>>> import numpy as np
>>> np.set_printoptions(suppress=True, linewidth=140)
>>> X = np.array([[4, -4, 4],
...     [6, -6, 6],
...     [6, -6, 6],
...     [0, 0, 0],
...     [4, -4, 4],
...     [2, -2, 2]])
>>> M2 = np.array([[1, 1], [0, 0], [1, 0]])
>>> np.linalg.matrix_rank(np.vstack([X, M2.T]))
np.int64(3)
>>> np.einsum("ik,kj->ij", X, M2)
array([[ 8,  4],
       [12,  6],
       [12,  6],
       [ 0,  0],
       [ 8,  4],
       [ 4,  2]])
>>> M = np.load("out7.npy")
>>> M
array([[-1, -2,  2,  3,  2,  3],
       [ 3, -1, -2,  2,  3,  2],
       [ 2,  3, -1, -2,  2,  3],
       [ 3,  2,  3, -1, -2,  2],
       [ 2,  3,  2,  3, -1, -2],
       [-2,  2,  3,  2,  3, -1]])
>>> f, g = M[0], M[2]
>>> f @ f
np.int64(31)
>>> pr = (f @ g) / (f @ f) * f
>>> np.round(g - pr, 1)
array([ 1.9,  2.8, -0.8, -1.7,  2.2,  3.3])
>>> np.round((g - pr) @ f, 1)
np.float64(-0.0)
>>> np.outer(f, g)
array([[-2, -3,  1,  2, -2, -3],
       [-4, -6,  2,  4, -4, -6],
       [ 4,  6, -2, -4,  4,  6],
       [ 6,  9, -3, -6,  6,  9],
       [ 4,  6, -2, -4,  4,  6],
       [ 6,  9, -3, -6,  6,  9]])
>>> np.linalg.matrix_rank(np.outer(f, g))
np.int64(1)
>>> M.reshape(2, -1)
array([[-1, -2,  2,  3,  2,  3,  3, -1, -2,  2,  3,  2,  2,  3, -1, -2,  2,  3],
       [ 3,  2,  3, -1, -2,  2,  2,  3,  2,  3, -1, -2, -2,  2,  3,  2,  3, -1]])
>>> M.ravel(order="F")
array([-1,  3,  2,  3,  2, -2, -2, -1,  3,  2,  3,  2,  2, -2, -1,  3,  2,  3,  3,  2, -2, -1,  3,  2,  2,  3,  2, -2, -1,  3,  3,  2,  3,
        2, -2, -1])
>>> t3 = M.reshape(6, 2, -1)
>>> np.swapaxes(t3, 1, 2)[5]
array([[-2,  2],
       [ 2,  3],
       [ 3, -1]])
>>> t3[:, 0]
array([[-1, -2,  2],
       [ 3, -1, -2],
       [ 2,  3, -1],
       [ 3,  2,  3],
       [ 2,  3,  2],
       [-2,  2,  3]])
>>> x0 = np.array([0, 1, -6, 2, -1, -9])
>>> target = M @ x0
>>> b, lr = np.zeros(6), 1 / np.linalg.norm(M, 2) ** 2
>>> for i in range(3):
...     b -= lr * M.T @ (M @ b - target)
...     if i % 1 == 0: print(i, round(np.linalg.norm(M @ b - target), 1))
... 
0 24.8
1 15.2
2 9.3
>>> np.round(np.linalg.cond(M), 1)
np.float64(7.0)
>>> cent = np.array([[3, -1, 3], [2, -2, -1], [2, -4, -2]])
>>> m1 = np.repeat(cent, 13 // 3, axis=0)
>>> rng = np.random.default_rng(661)
>>> m1 = m1 + 0.3 * rng.normal(size=m1.shape)
>>> m1.round(1)
array([[ 2.5, -0.9,  2.7],
       [ 3.2, -1.2,  3.1],
       [ 3. , -1.1,  3.4],
       [ 3.3, -0.8,  2.9],
       [ 1.3, -1.6, -0.5],
       [ 2.3, -1.8, -1.1],
       [ 1.8, -1.9, -0.7],
       [ 2. , -2.7, -0.8],
       [ 2.1, -4. , -2.1],
       [ 2.1, -4.1, -1.7],
       [ 1.6, -4.1, -1.7],
       [ 2.3, -3.8, -1.4]])
>>> proj = m1 @ np.linalg.solve(m1.T @ m1, m1.T)
>>> np.round(np.linalg.eigvalsh(proj), 1) + 0
array([0., 0., 0., 0., 0., 0., 0., 0., 0., 1., 1., 1.])
>>> proj.round(1) + 0
array([[ 0.2,  0.2,  0.2,  0.2,  0. ,  0. ,  0. ,  0. ,  0. ,  0. ,  0. ,  0. ],
       [ 0.2,  0.3,  0.3,  0.2,  0. ,  0. ,  0. ,  0. ,  0. ,  0. ,  0. ,  0. ],
       [ 0.2,  0.3,  0.3,  0.2,  0. , -0.2,  0. ,  0. ,  0. ,  0. ,  0.1,  0. ],
       [ 0.2,  0.2,  0.2,  0.3,  0. ,  0.2,  0.1,  0. ,  0. , -0.1, -0.1,  0. ],
       [ 0. ,  0. ,  0. ,  0. ,  0. ,  0.1,  0.1,  0.1,  0.1,  0.1,  0. ,  0.1],
       [ 0. ,  0. , -0.2,  0.2,  0.1,  0.6,  0.3,  0.1,  0.1,  0. , -0.2,  0.1],
       [ 0. ,  0. ,  0. ,  0.1,  0.1,  0.3,  0.1,  0.1,  0.1,  0. ,  0. ,  0.1],
       [ 0. ,  0. ,  0. ,  0. ,  0.1,  0.1,  0.1,  0.1,  0.1,  0.1,  0.1,  0.1],
       [ 0. ,  0. ,  0. ,  0. ,  0.1,  0.1,  0.1,  0.1,  0.2,  0.2,  0.2,  0.2],
       [ 0. ,  0. ,  0. , -0.1,  0.1,  0. ,  0. ,  0.1,  0.2,  0.2,  0.3,  0.2],
       [ 0. ,  0. ,  0.1, -0.1,  0. , -0.2,  0. ,  0.1,  0.2,  0.3,  0.4,  0.2],
       [ 0. ,  0. ,  0. ,  0. ,  0.1,  0.1,  0.1,  0.1,  0.2,  0.2,  0.2,  0.2]])
>>> round(float(np.trace(proj)), 1)
3.0
>>> np.round(proj @ m1[:, 2], 1)
array([ 2.7,  3.1,  3.4,  2.9, -0.5, -1.1, -0.7, -0.8, -2.1, -1.7, -1.7, -1.4])
>>> np.allclose(proj @ proj, proj)
True
>>> np.abs(np.diag(np.linalg.qr(proj)[1])) > 1e-9
array([ True,  True,  True, False, False, False, False, False, False, False, False, False])
>>> np.round(proj @ np.linalg.pinv(proj) @ proj, 1) + 0
array([[ 0.2,  0.2,  0.2,  0.2,  0. ,  0. ,  0. ,  0. ,  0. ,  0. ,  0. ,  0. ],
       [ 0.2,  0.3,  0.3,  0.2,  0. ,  0. ,  0. ,  0. ,  0. ,  0. ,  0. ,  0. ],
       [ 0.2,  0.3,  0.3,  0.2,  0. , -0.2,  0. ,  0. ,  0. ,  0. ,  0.1,  0. ],
       [ 0.2,  0.2,  0.2,  0.3,  0. ,  0.2,  0.1,  0. ,  0. , -0.1, -0.1,  0. ],
       [ 0. ,  0. ,  0. ,  0. ,  0. ,  0.1,  0.1,  0.1,  0.1,  0.1,  0. ,  0.1],
       [ 0. ,  0. , -0.2,  0.2,  0.1,  0.6,  0.3,  0.1,  0.1,  0. , -0.2,  0.1],
       [ 0. ,  0. ,  0. ,  0.1,  0.1,  0.3,  0.1,  0.1,  0.1,  0. ,  0. ,  0.1],
       [ 0. ,  0. ,  0. ,  0. ,  0.1,  0.1,  0.1,  0.1,  0.1,  0.1,  0.1,  0.1],
       [ 0. ,  0. ,  0. ,  0. ,  0.1,  0.1,  0.1,  0.1,  0.2,  0.2,  0.2,  0.2],
       [ 0. ,  0. ,  0. , -0.1,  0.1,  0. ,  0. ,  0.1,  0.2,  0.2,  0.3,  0.2],
       [ 0. ,  0. ,  0.1, -0.1,  0. , -0.2,  0. ,  0.1,  0.2,  0.3,  0.4,  0.2],
       [ 0. ,  0. ,  0. ,  0. ,  0.1,  0.1,  0.1,  0.1,  0.2,  0.2,  0.2,  0.2]])
>>> np.allclose(proj[:-1].T @ np.linalg.lstsq(proj[:-1].T, proj[-1])[0], proj[-1])
True
>>> q, V = np.linalg.qr(m1[:, :2])[0], np.linalg.qr(m1[:, 2:])[0]
>>> sigma = np.linalg.svd(q.T @ V, compute_uv=False)
>>> sigma.round(1)
array([0.9])
>>> left, sigma, VT = np.linalg.svd(X)
>>> V = VT[:(sigma > 1e-8).sum()]
>>> x0 = X[4] + 4 * X[2] + rng.integers(2) * np.eye(3)[2]
>>> x0
array([ 28., -28.,  29.])
>>> np.round(np.diag(V.T @ V), 1)
array([0.3, 0.3, 0.3])
>>> np.allclose(V.T @ V @ x0, x0)
False
>>> cen = (m1 - m1.mean(axis=0)) / m1.std(axis=0)
>>> np.argwhere(np.abs(cen) > 2)
array([], shape=(0, 2), dtype=int64)
>>> np.round(cen.std(axis=0), 1)
array([1., 1., 1.])
>>> b = np.linalg.lstsq(np.delete(cen, 1, axis=1), cen[:, 1])[0]
>>> np.abs(b).argmax()
np.int64(1)
>>> A = np.loadtxt("w.csv", delimiter=",")
>>> A
array([[ 0., -5.,  7.],
       [ 7.,  0., -5.],
       [-5.,  7.,  0.]])
>>> M2 = np.array([[1, 2, 0], [2, 2, 2], [0, 1, 1]])
>>> np.einsum("ij,ij->i", A, A)
array([74., 74., 74.])
>>> M2.T @ A.T
array([[-10.,   7.,   9.],
       [ -3.,   9.,   4.],
       [ -3.,  -5.,  14.]])
>>> np.einsum("ik,kj->ji", A, M2)
array([[-10.,   7.,   9.],
       [ -3.,   9.,   4.],
       [ -3.,  -5.,  14.]])
>>> np.einsum("ij->j", A)
array([2., 2., 2.])
>>> M2 = np.linalg.inv(A)
>>> (np.abs(M2) > 1e-9).astype(int)
array([[1, 1, 1],
       [1, 1, 1],
       [1, 1, 1]])
>>> np.round(np.linalg.inv(M2), 1) + 0
array([[ 0., -5.,  7.],
       [ 7.,  0., -5.],
       [-5.,  7.,  0.]])
>>> round(float(np.linalg.slogdet(A)[0]), 1)
1.0
>>> f = np.array([-5, -2, 3, 2])
>>> F = f[np.abs(np.subtract.outer(np.arange(4), np.arange(4)))]
>>> F
array([[-5, -2,  3,  2],
       [-2, -5, -2,  3],
       [ 3, -2, -5, -2],
       [ 2,  3, -2, -5]])
>>> np.round(np.sort(np.abs(np.linalg.eigvals(F))), 1)
array([ 0.4,  2.8,  7.2, 10.4])
>>> round(np.linalg.det(F), 1)
np.float64(-80.0)
>>> (F - F.T) / 2
array([[0., 0., 0., 0.],
       [0., 0., 0., 0.],
       [0., 0., 0., 0.],
       [0., 0., 0., 0.]])
>>> t3 = np.stack([F, 4 * F, F[::-1]])
>>> np.einsum("bij,cij->bc", t3, t3)
array([[ 168,  672,  -48],
       [ 672, 2688, -192],
       [ -48, -192,  168]])
>>> t3.shape
(3, 4, 4)
>>> np.linalg.matrix_rank(t3)
array([4, 4, 4])
>>> arr = np.load("x.npy")
>>> arr
array([[ -3,  -3,  -3,  -3],
       [ -3,  -6,  -6,  -6],
       [ -3,  -6,  -9,  -9],
       [ -3,  -6,  -9, -12]])
>>> evals, V = np.linalg.eigh(arr)
>>> (evals > 1e-8).sum(), (evals < -1e-8).sum()
(np.int64(0), np.int64(4))
>>> np.unique(evals.round(6) + 0, return_counts=True)[1]
array([1, 1, 1, 1])
>>> np.round(np.linalg.svd(arr, compute_uv=False), 1)
array([24.9,  3. ,  1.3,  0.8])
>>> np.round(V.T @ arr @ V, 1) + 0
array([[-24.9,   0. ,   0. ,   0. ],
       [  0. ,  -3. ,   0. ,   0. ],
       [  0. ,   0. ,  -1.3,   0. ],
       [  0. ,   0. ,   0. ,  -0.8]])
>>> data = np.array([[0.0, 0.1, 0.2, -0.4, -0.1, 1.2],
...     [-1.0, -0.6, 1.5, 1.2, -1.7, 0.8],
...     [2.8, 0.9, 0.7, 0.9, -1.3, -0.4]])
>>> data
array([[ 0. ,  0.1,  0.2, -0.4, -0.1,  1.2],
       [-1. , -0.6,  1.5,  1.2, -1.7,  0.8],
       [ 2.8,  0.9,  0.7,  0.9, -1.3, -0.4]])
>>> M2 = data / np.linalg.norm(data, axis=1, keepdims=True)
>>> G = M2 @ M2.T
>>> np.argwhere(np.triu(np.abs(G) > 0.95, 1))
array([], shape=(0, 2), dtype=int64)
>>> round(np.linalg.norm(data[0] - data[1]), 1)
np.float64(2.9)
>>> round(np.linalg.norm(data, 1), 1), round(float(np.linalg.norm(data, np.inf)), 1)
(np.float64(3.8), 7.0)
>>> round(np.linalg.norm(data) ** 2 / np.linalg.norm(data, 2) ** 2, 1)
np.float64(1.8)
>>> round(float(np.linalg.norm(data[0], 1)), 1), round(float(np.linalg.norm(data[0], np.inf)), 1)
(2.0, 1.2)
>>> M2 = np.array([[2, 3, -3], [-1, 2, 2]])
>>> cent = np.kron(M2, A)
>>> round(float(np.linalg.norm(cent, 2)), 1), round(float(np.linalg.norm(M2, 2) * np.linalg.norm(A, 2)), 1)
(49.3, 49.3)
>>> cent
array([[  0., -10.,  14.,   0., -15.,  21.,  -0.,  15., -21.],
       [ 14.,   0., -10.,  21.,   0., -15., -21.,  -0.,  15.],
       [-10.,  14.,   0., -15.,  21.,   0.,  15., -21.,  -0.],
       [ -0.,   5.,  -7.,   0., -10.,  14.,   0., -10.,  14.],
       [ -7.,  -0.,   5.,  14.,   0., -10.,  14.,   0., -10.],
       [  5.,  -7.,  -0., -10.,  14.,   0., -10.,  14.,   0.]])
>>> cent.shape
(6, 9)
>>> np.abs(data).max()
np.float64(2.8)
>>> np.round(data - data[0], 1)
array([[ 0. ,  0. ,  0. ,  0. ,  0. ,  0. ],
       [-1. , -0.7,  1.3,  1.6, -1.6, -0.4],
       [ 2.8,  0.8,  0.5,  1.3, -1.2, -1.6]])
>>> data.shape
(3, 6)
>>> np.round(data.sum(axis=1), 1)
array([1. , 0.2, 3.6])
>>> t3 = np.stack([data, -1 * data, data[::-1]])
>>> np.linalg.matrix_rank(t3.reshape(3, -1))
np.int64(2)
>>> np.round(np.einsum("bij,cij->bc", t3, t3), 1)
array([[ 22. , -22. ,   7.6],
       [-22. ,  22. ,  -7.6],
       [  7.6,  -7.6,  22. ]])
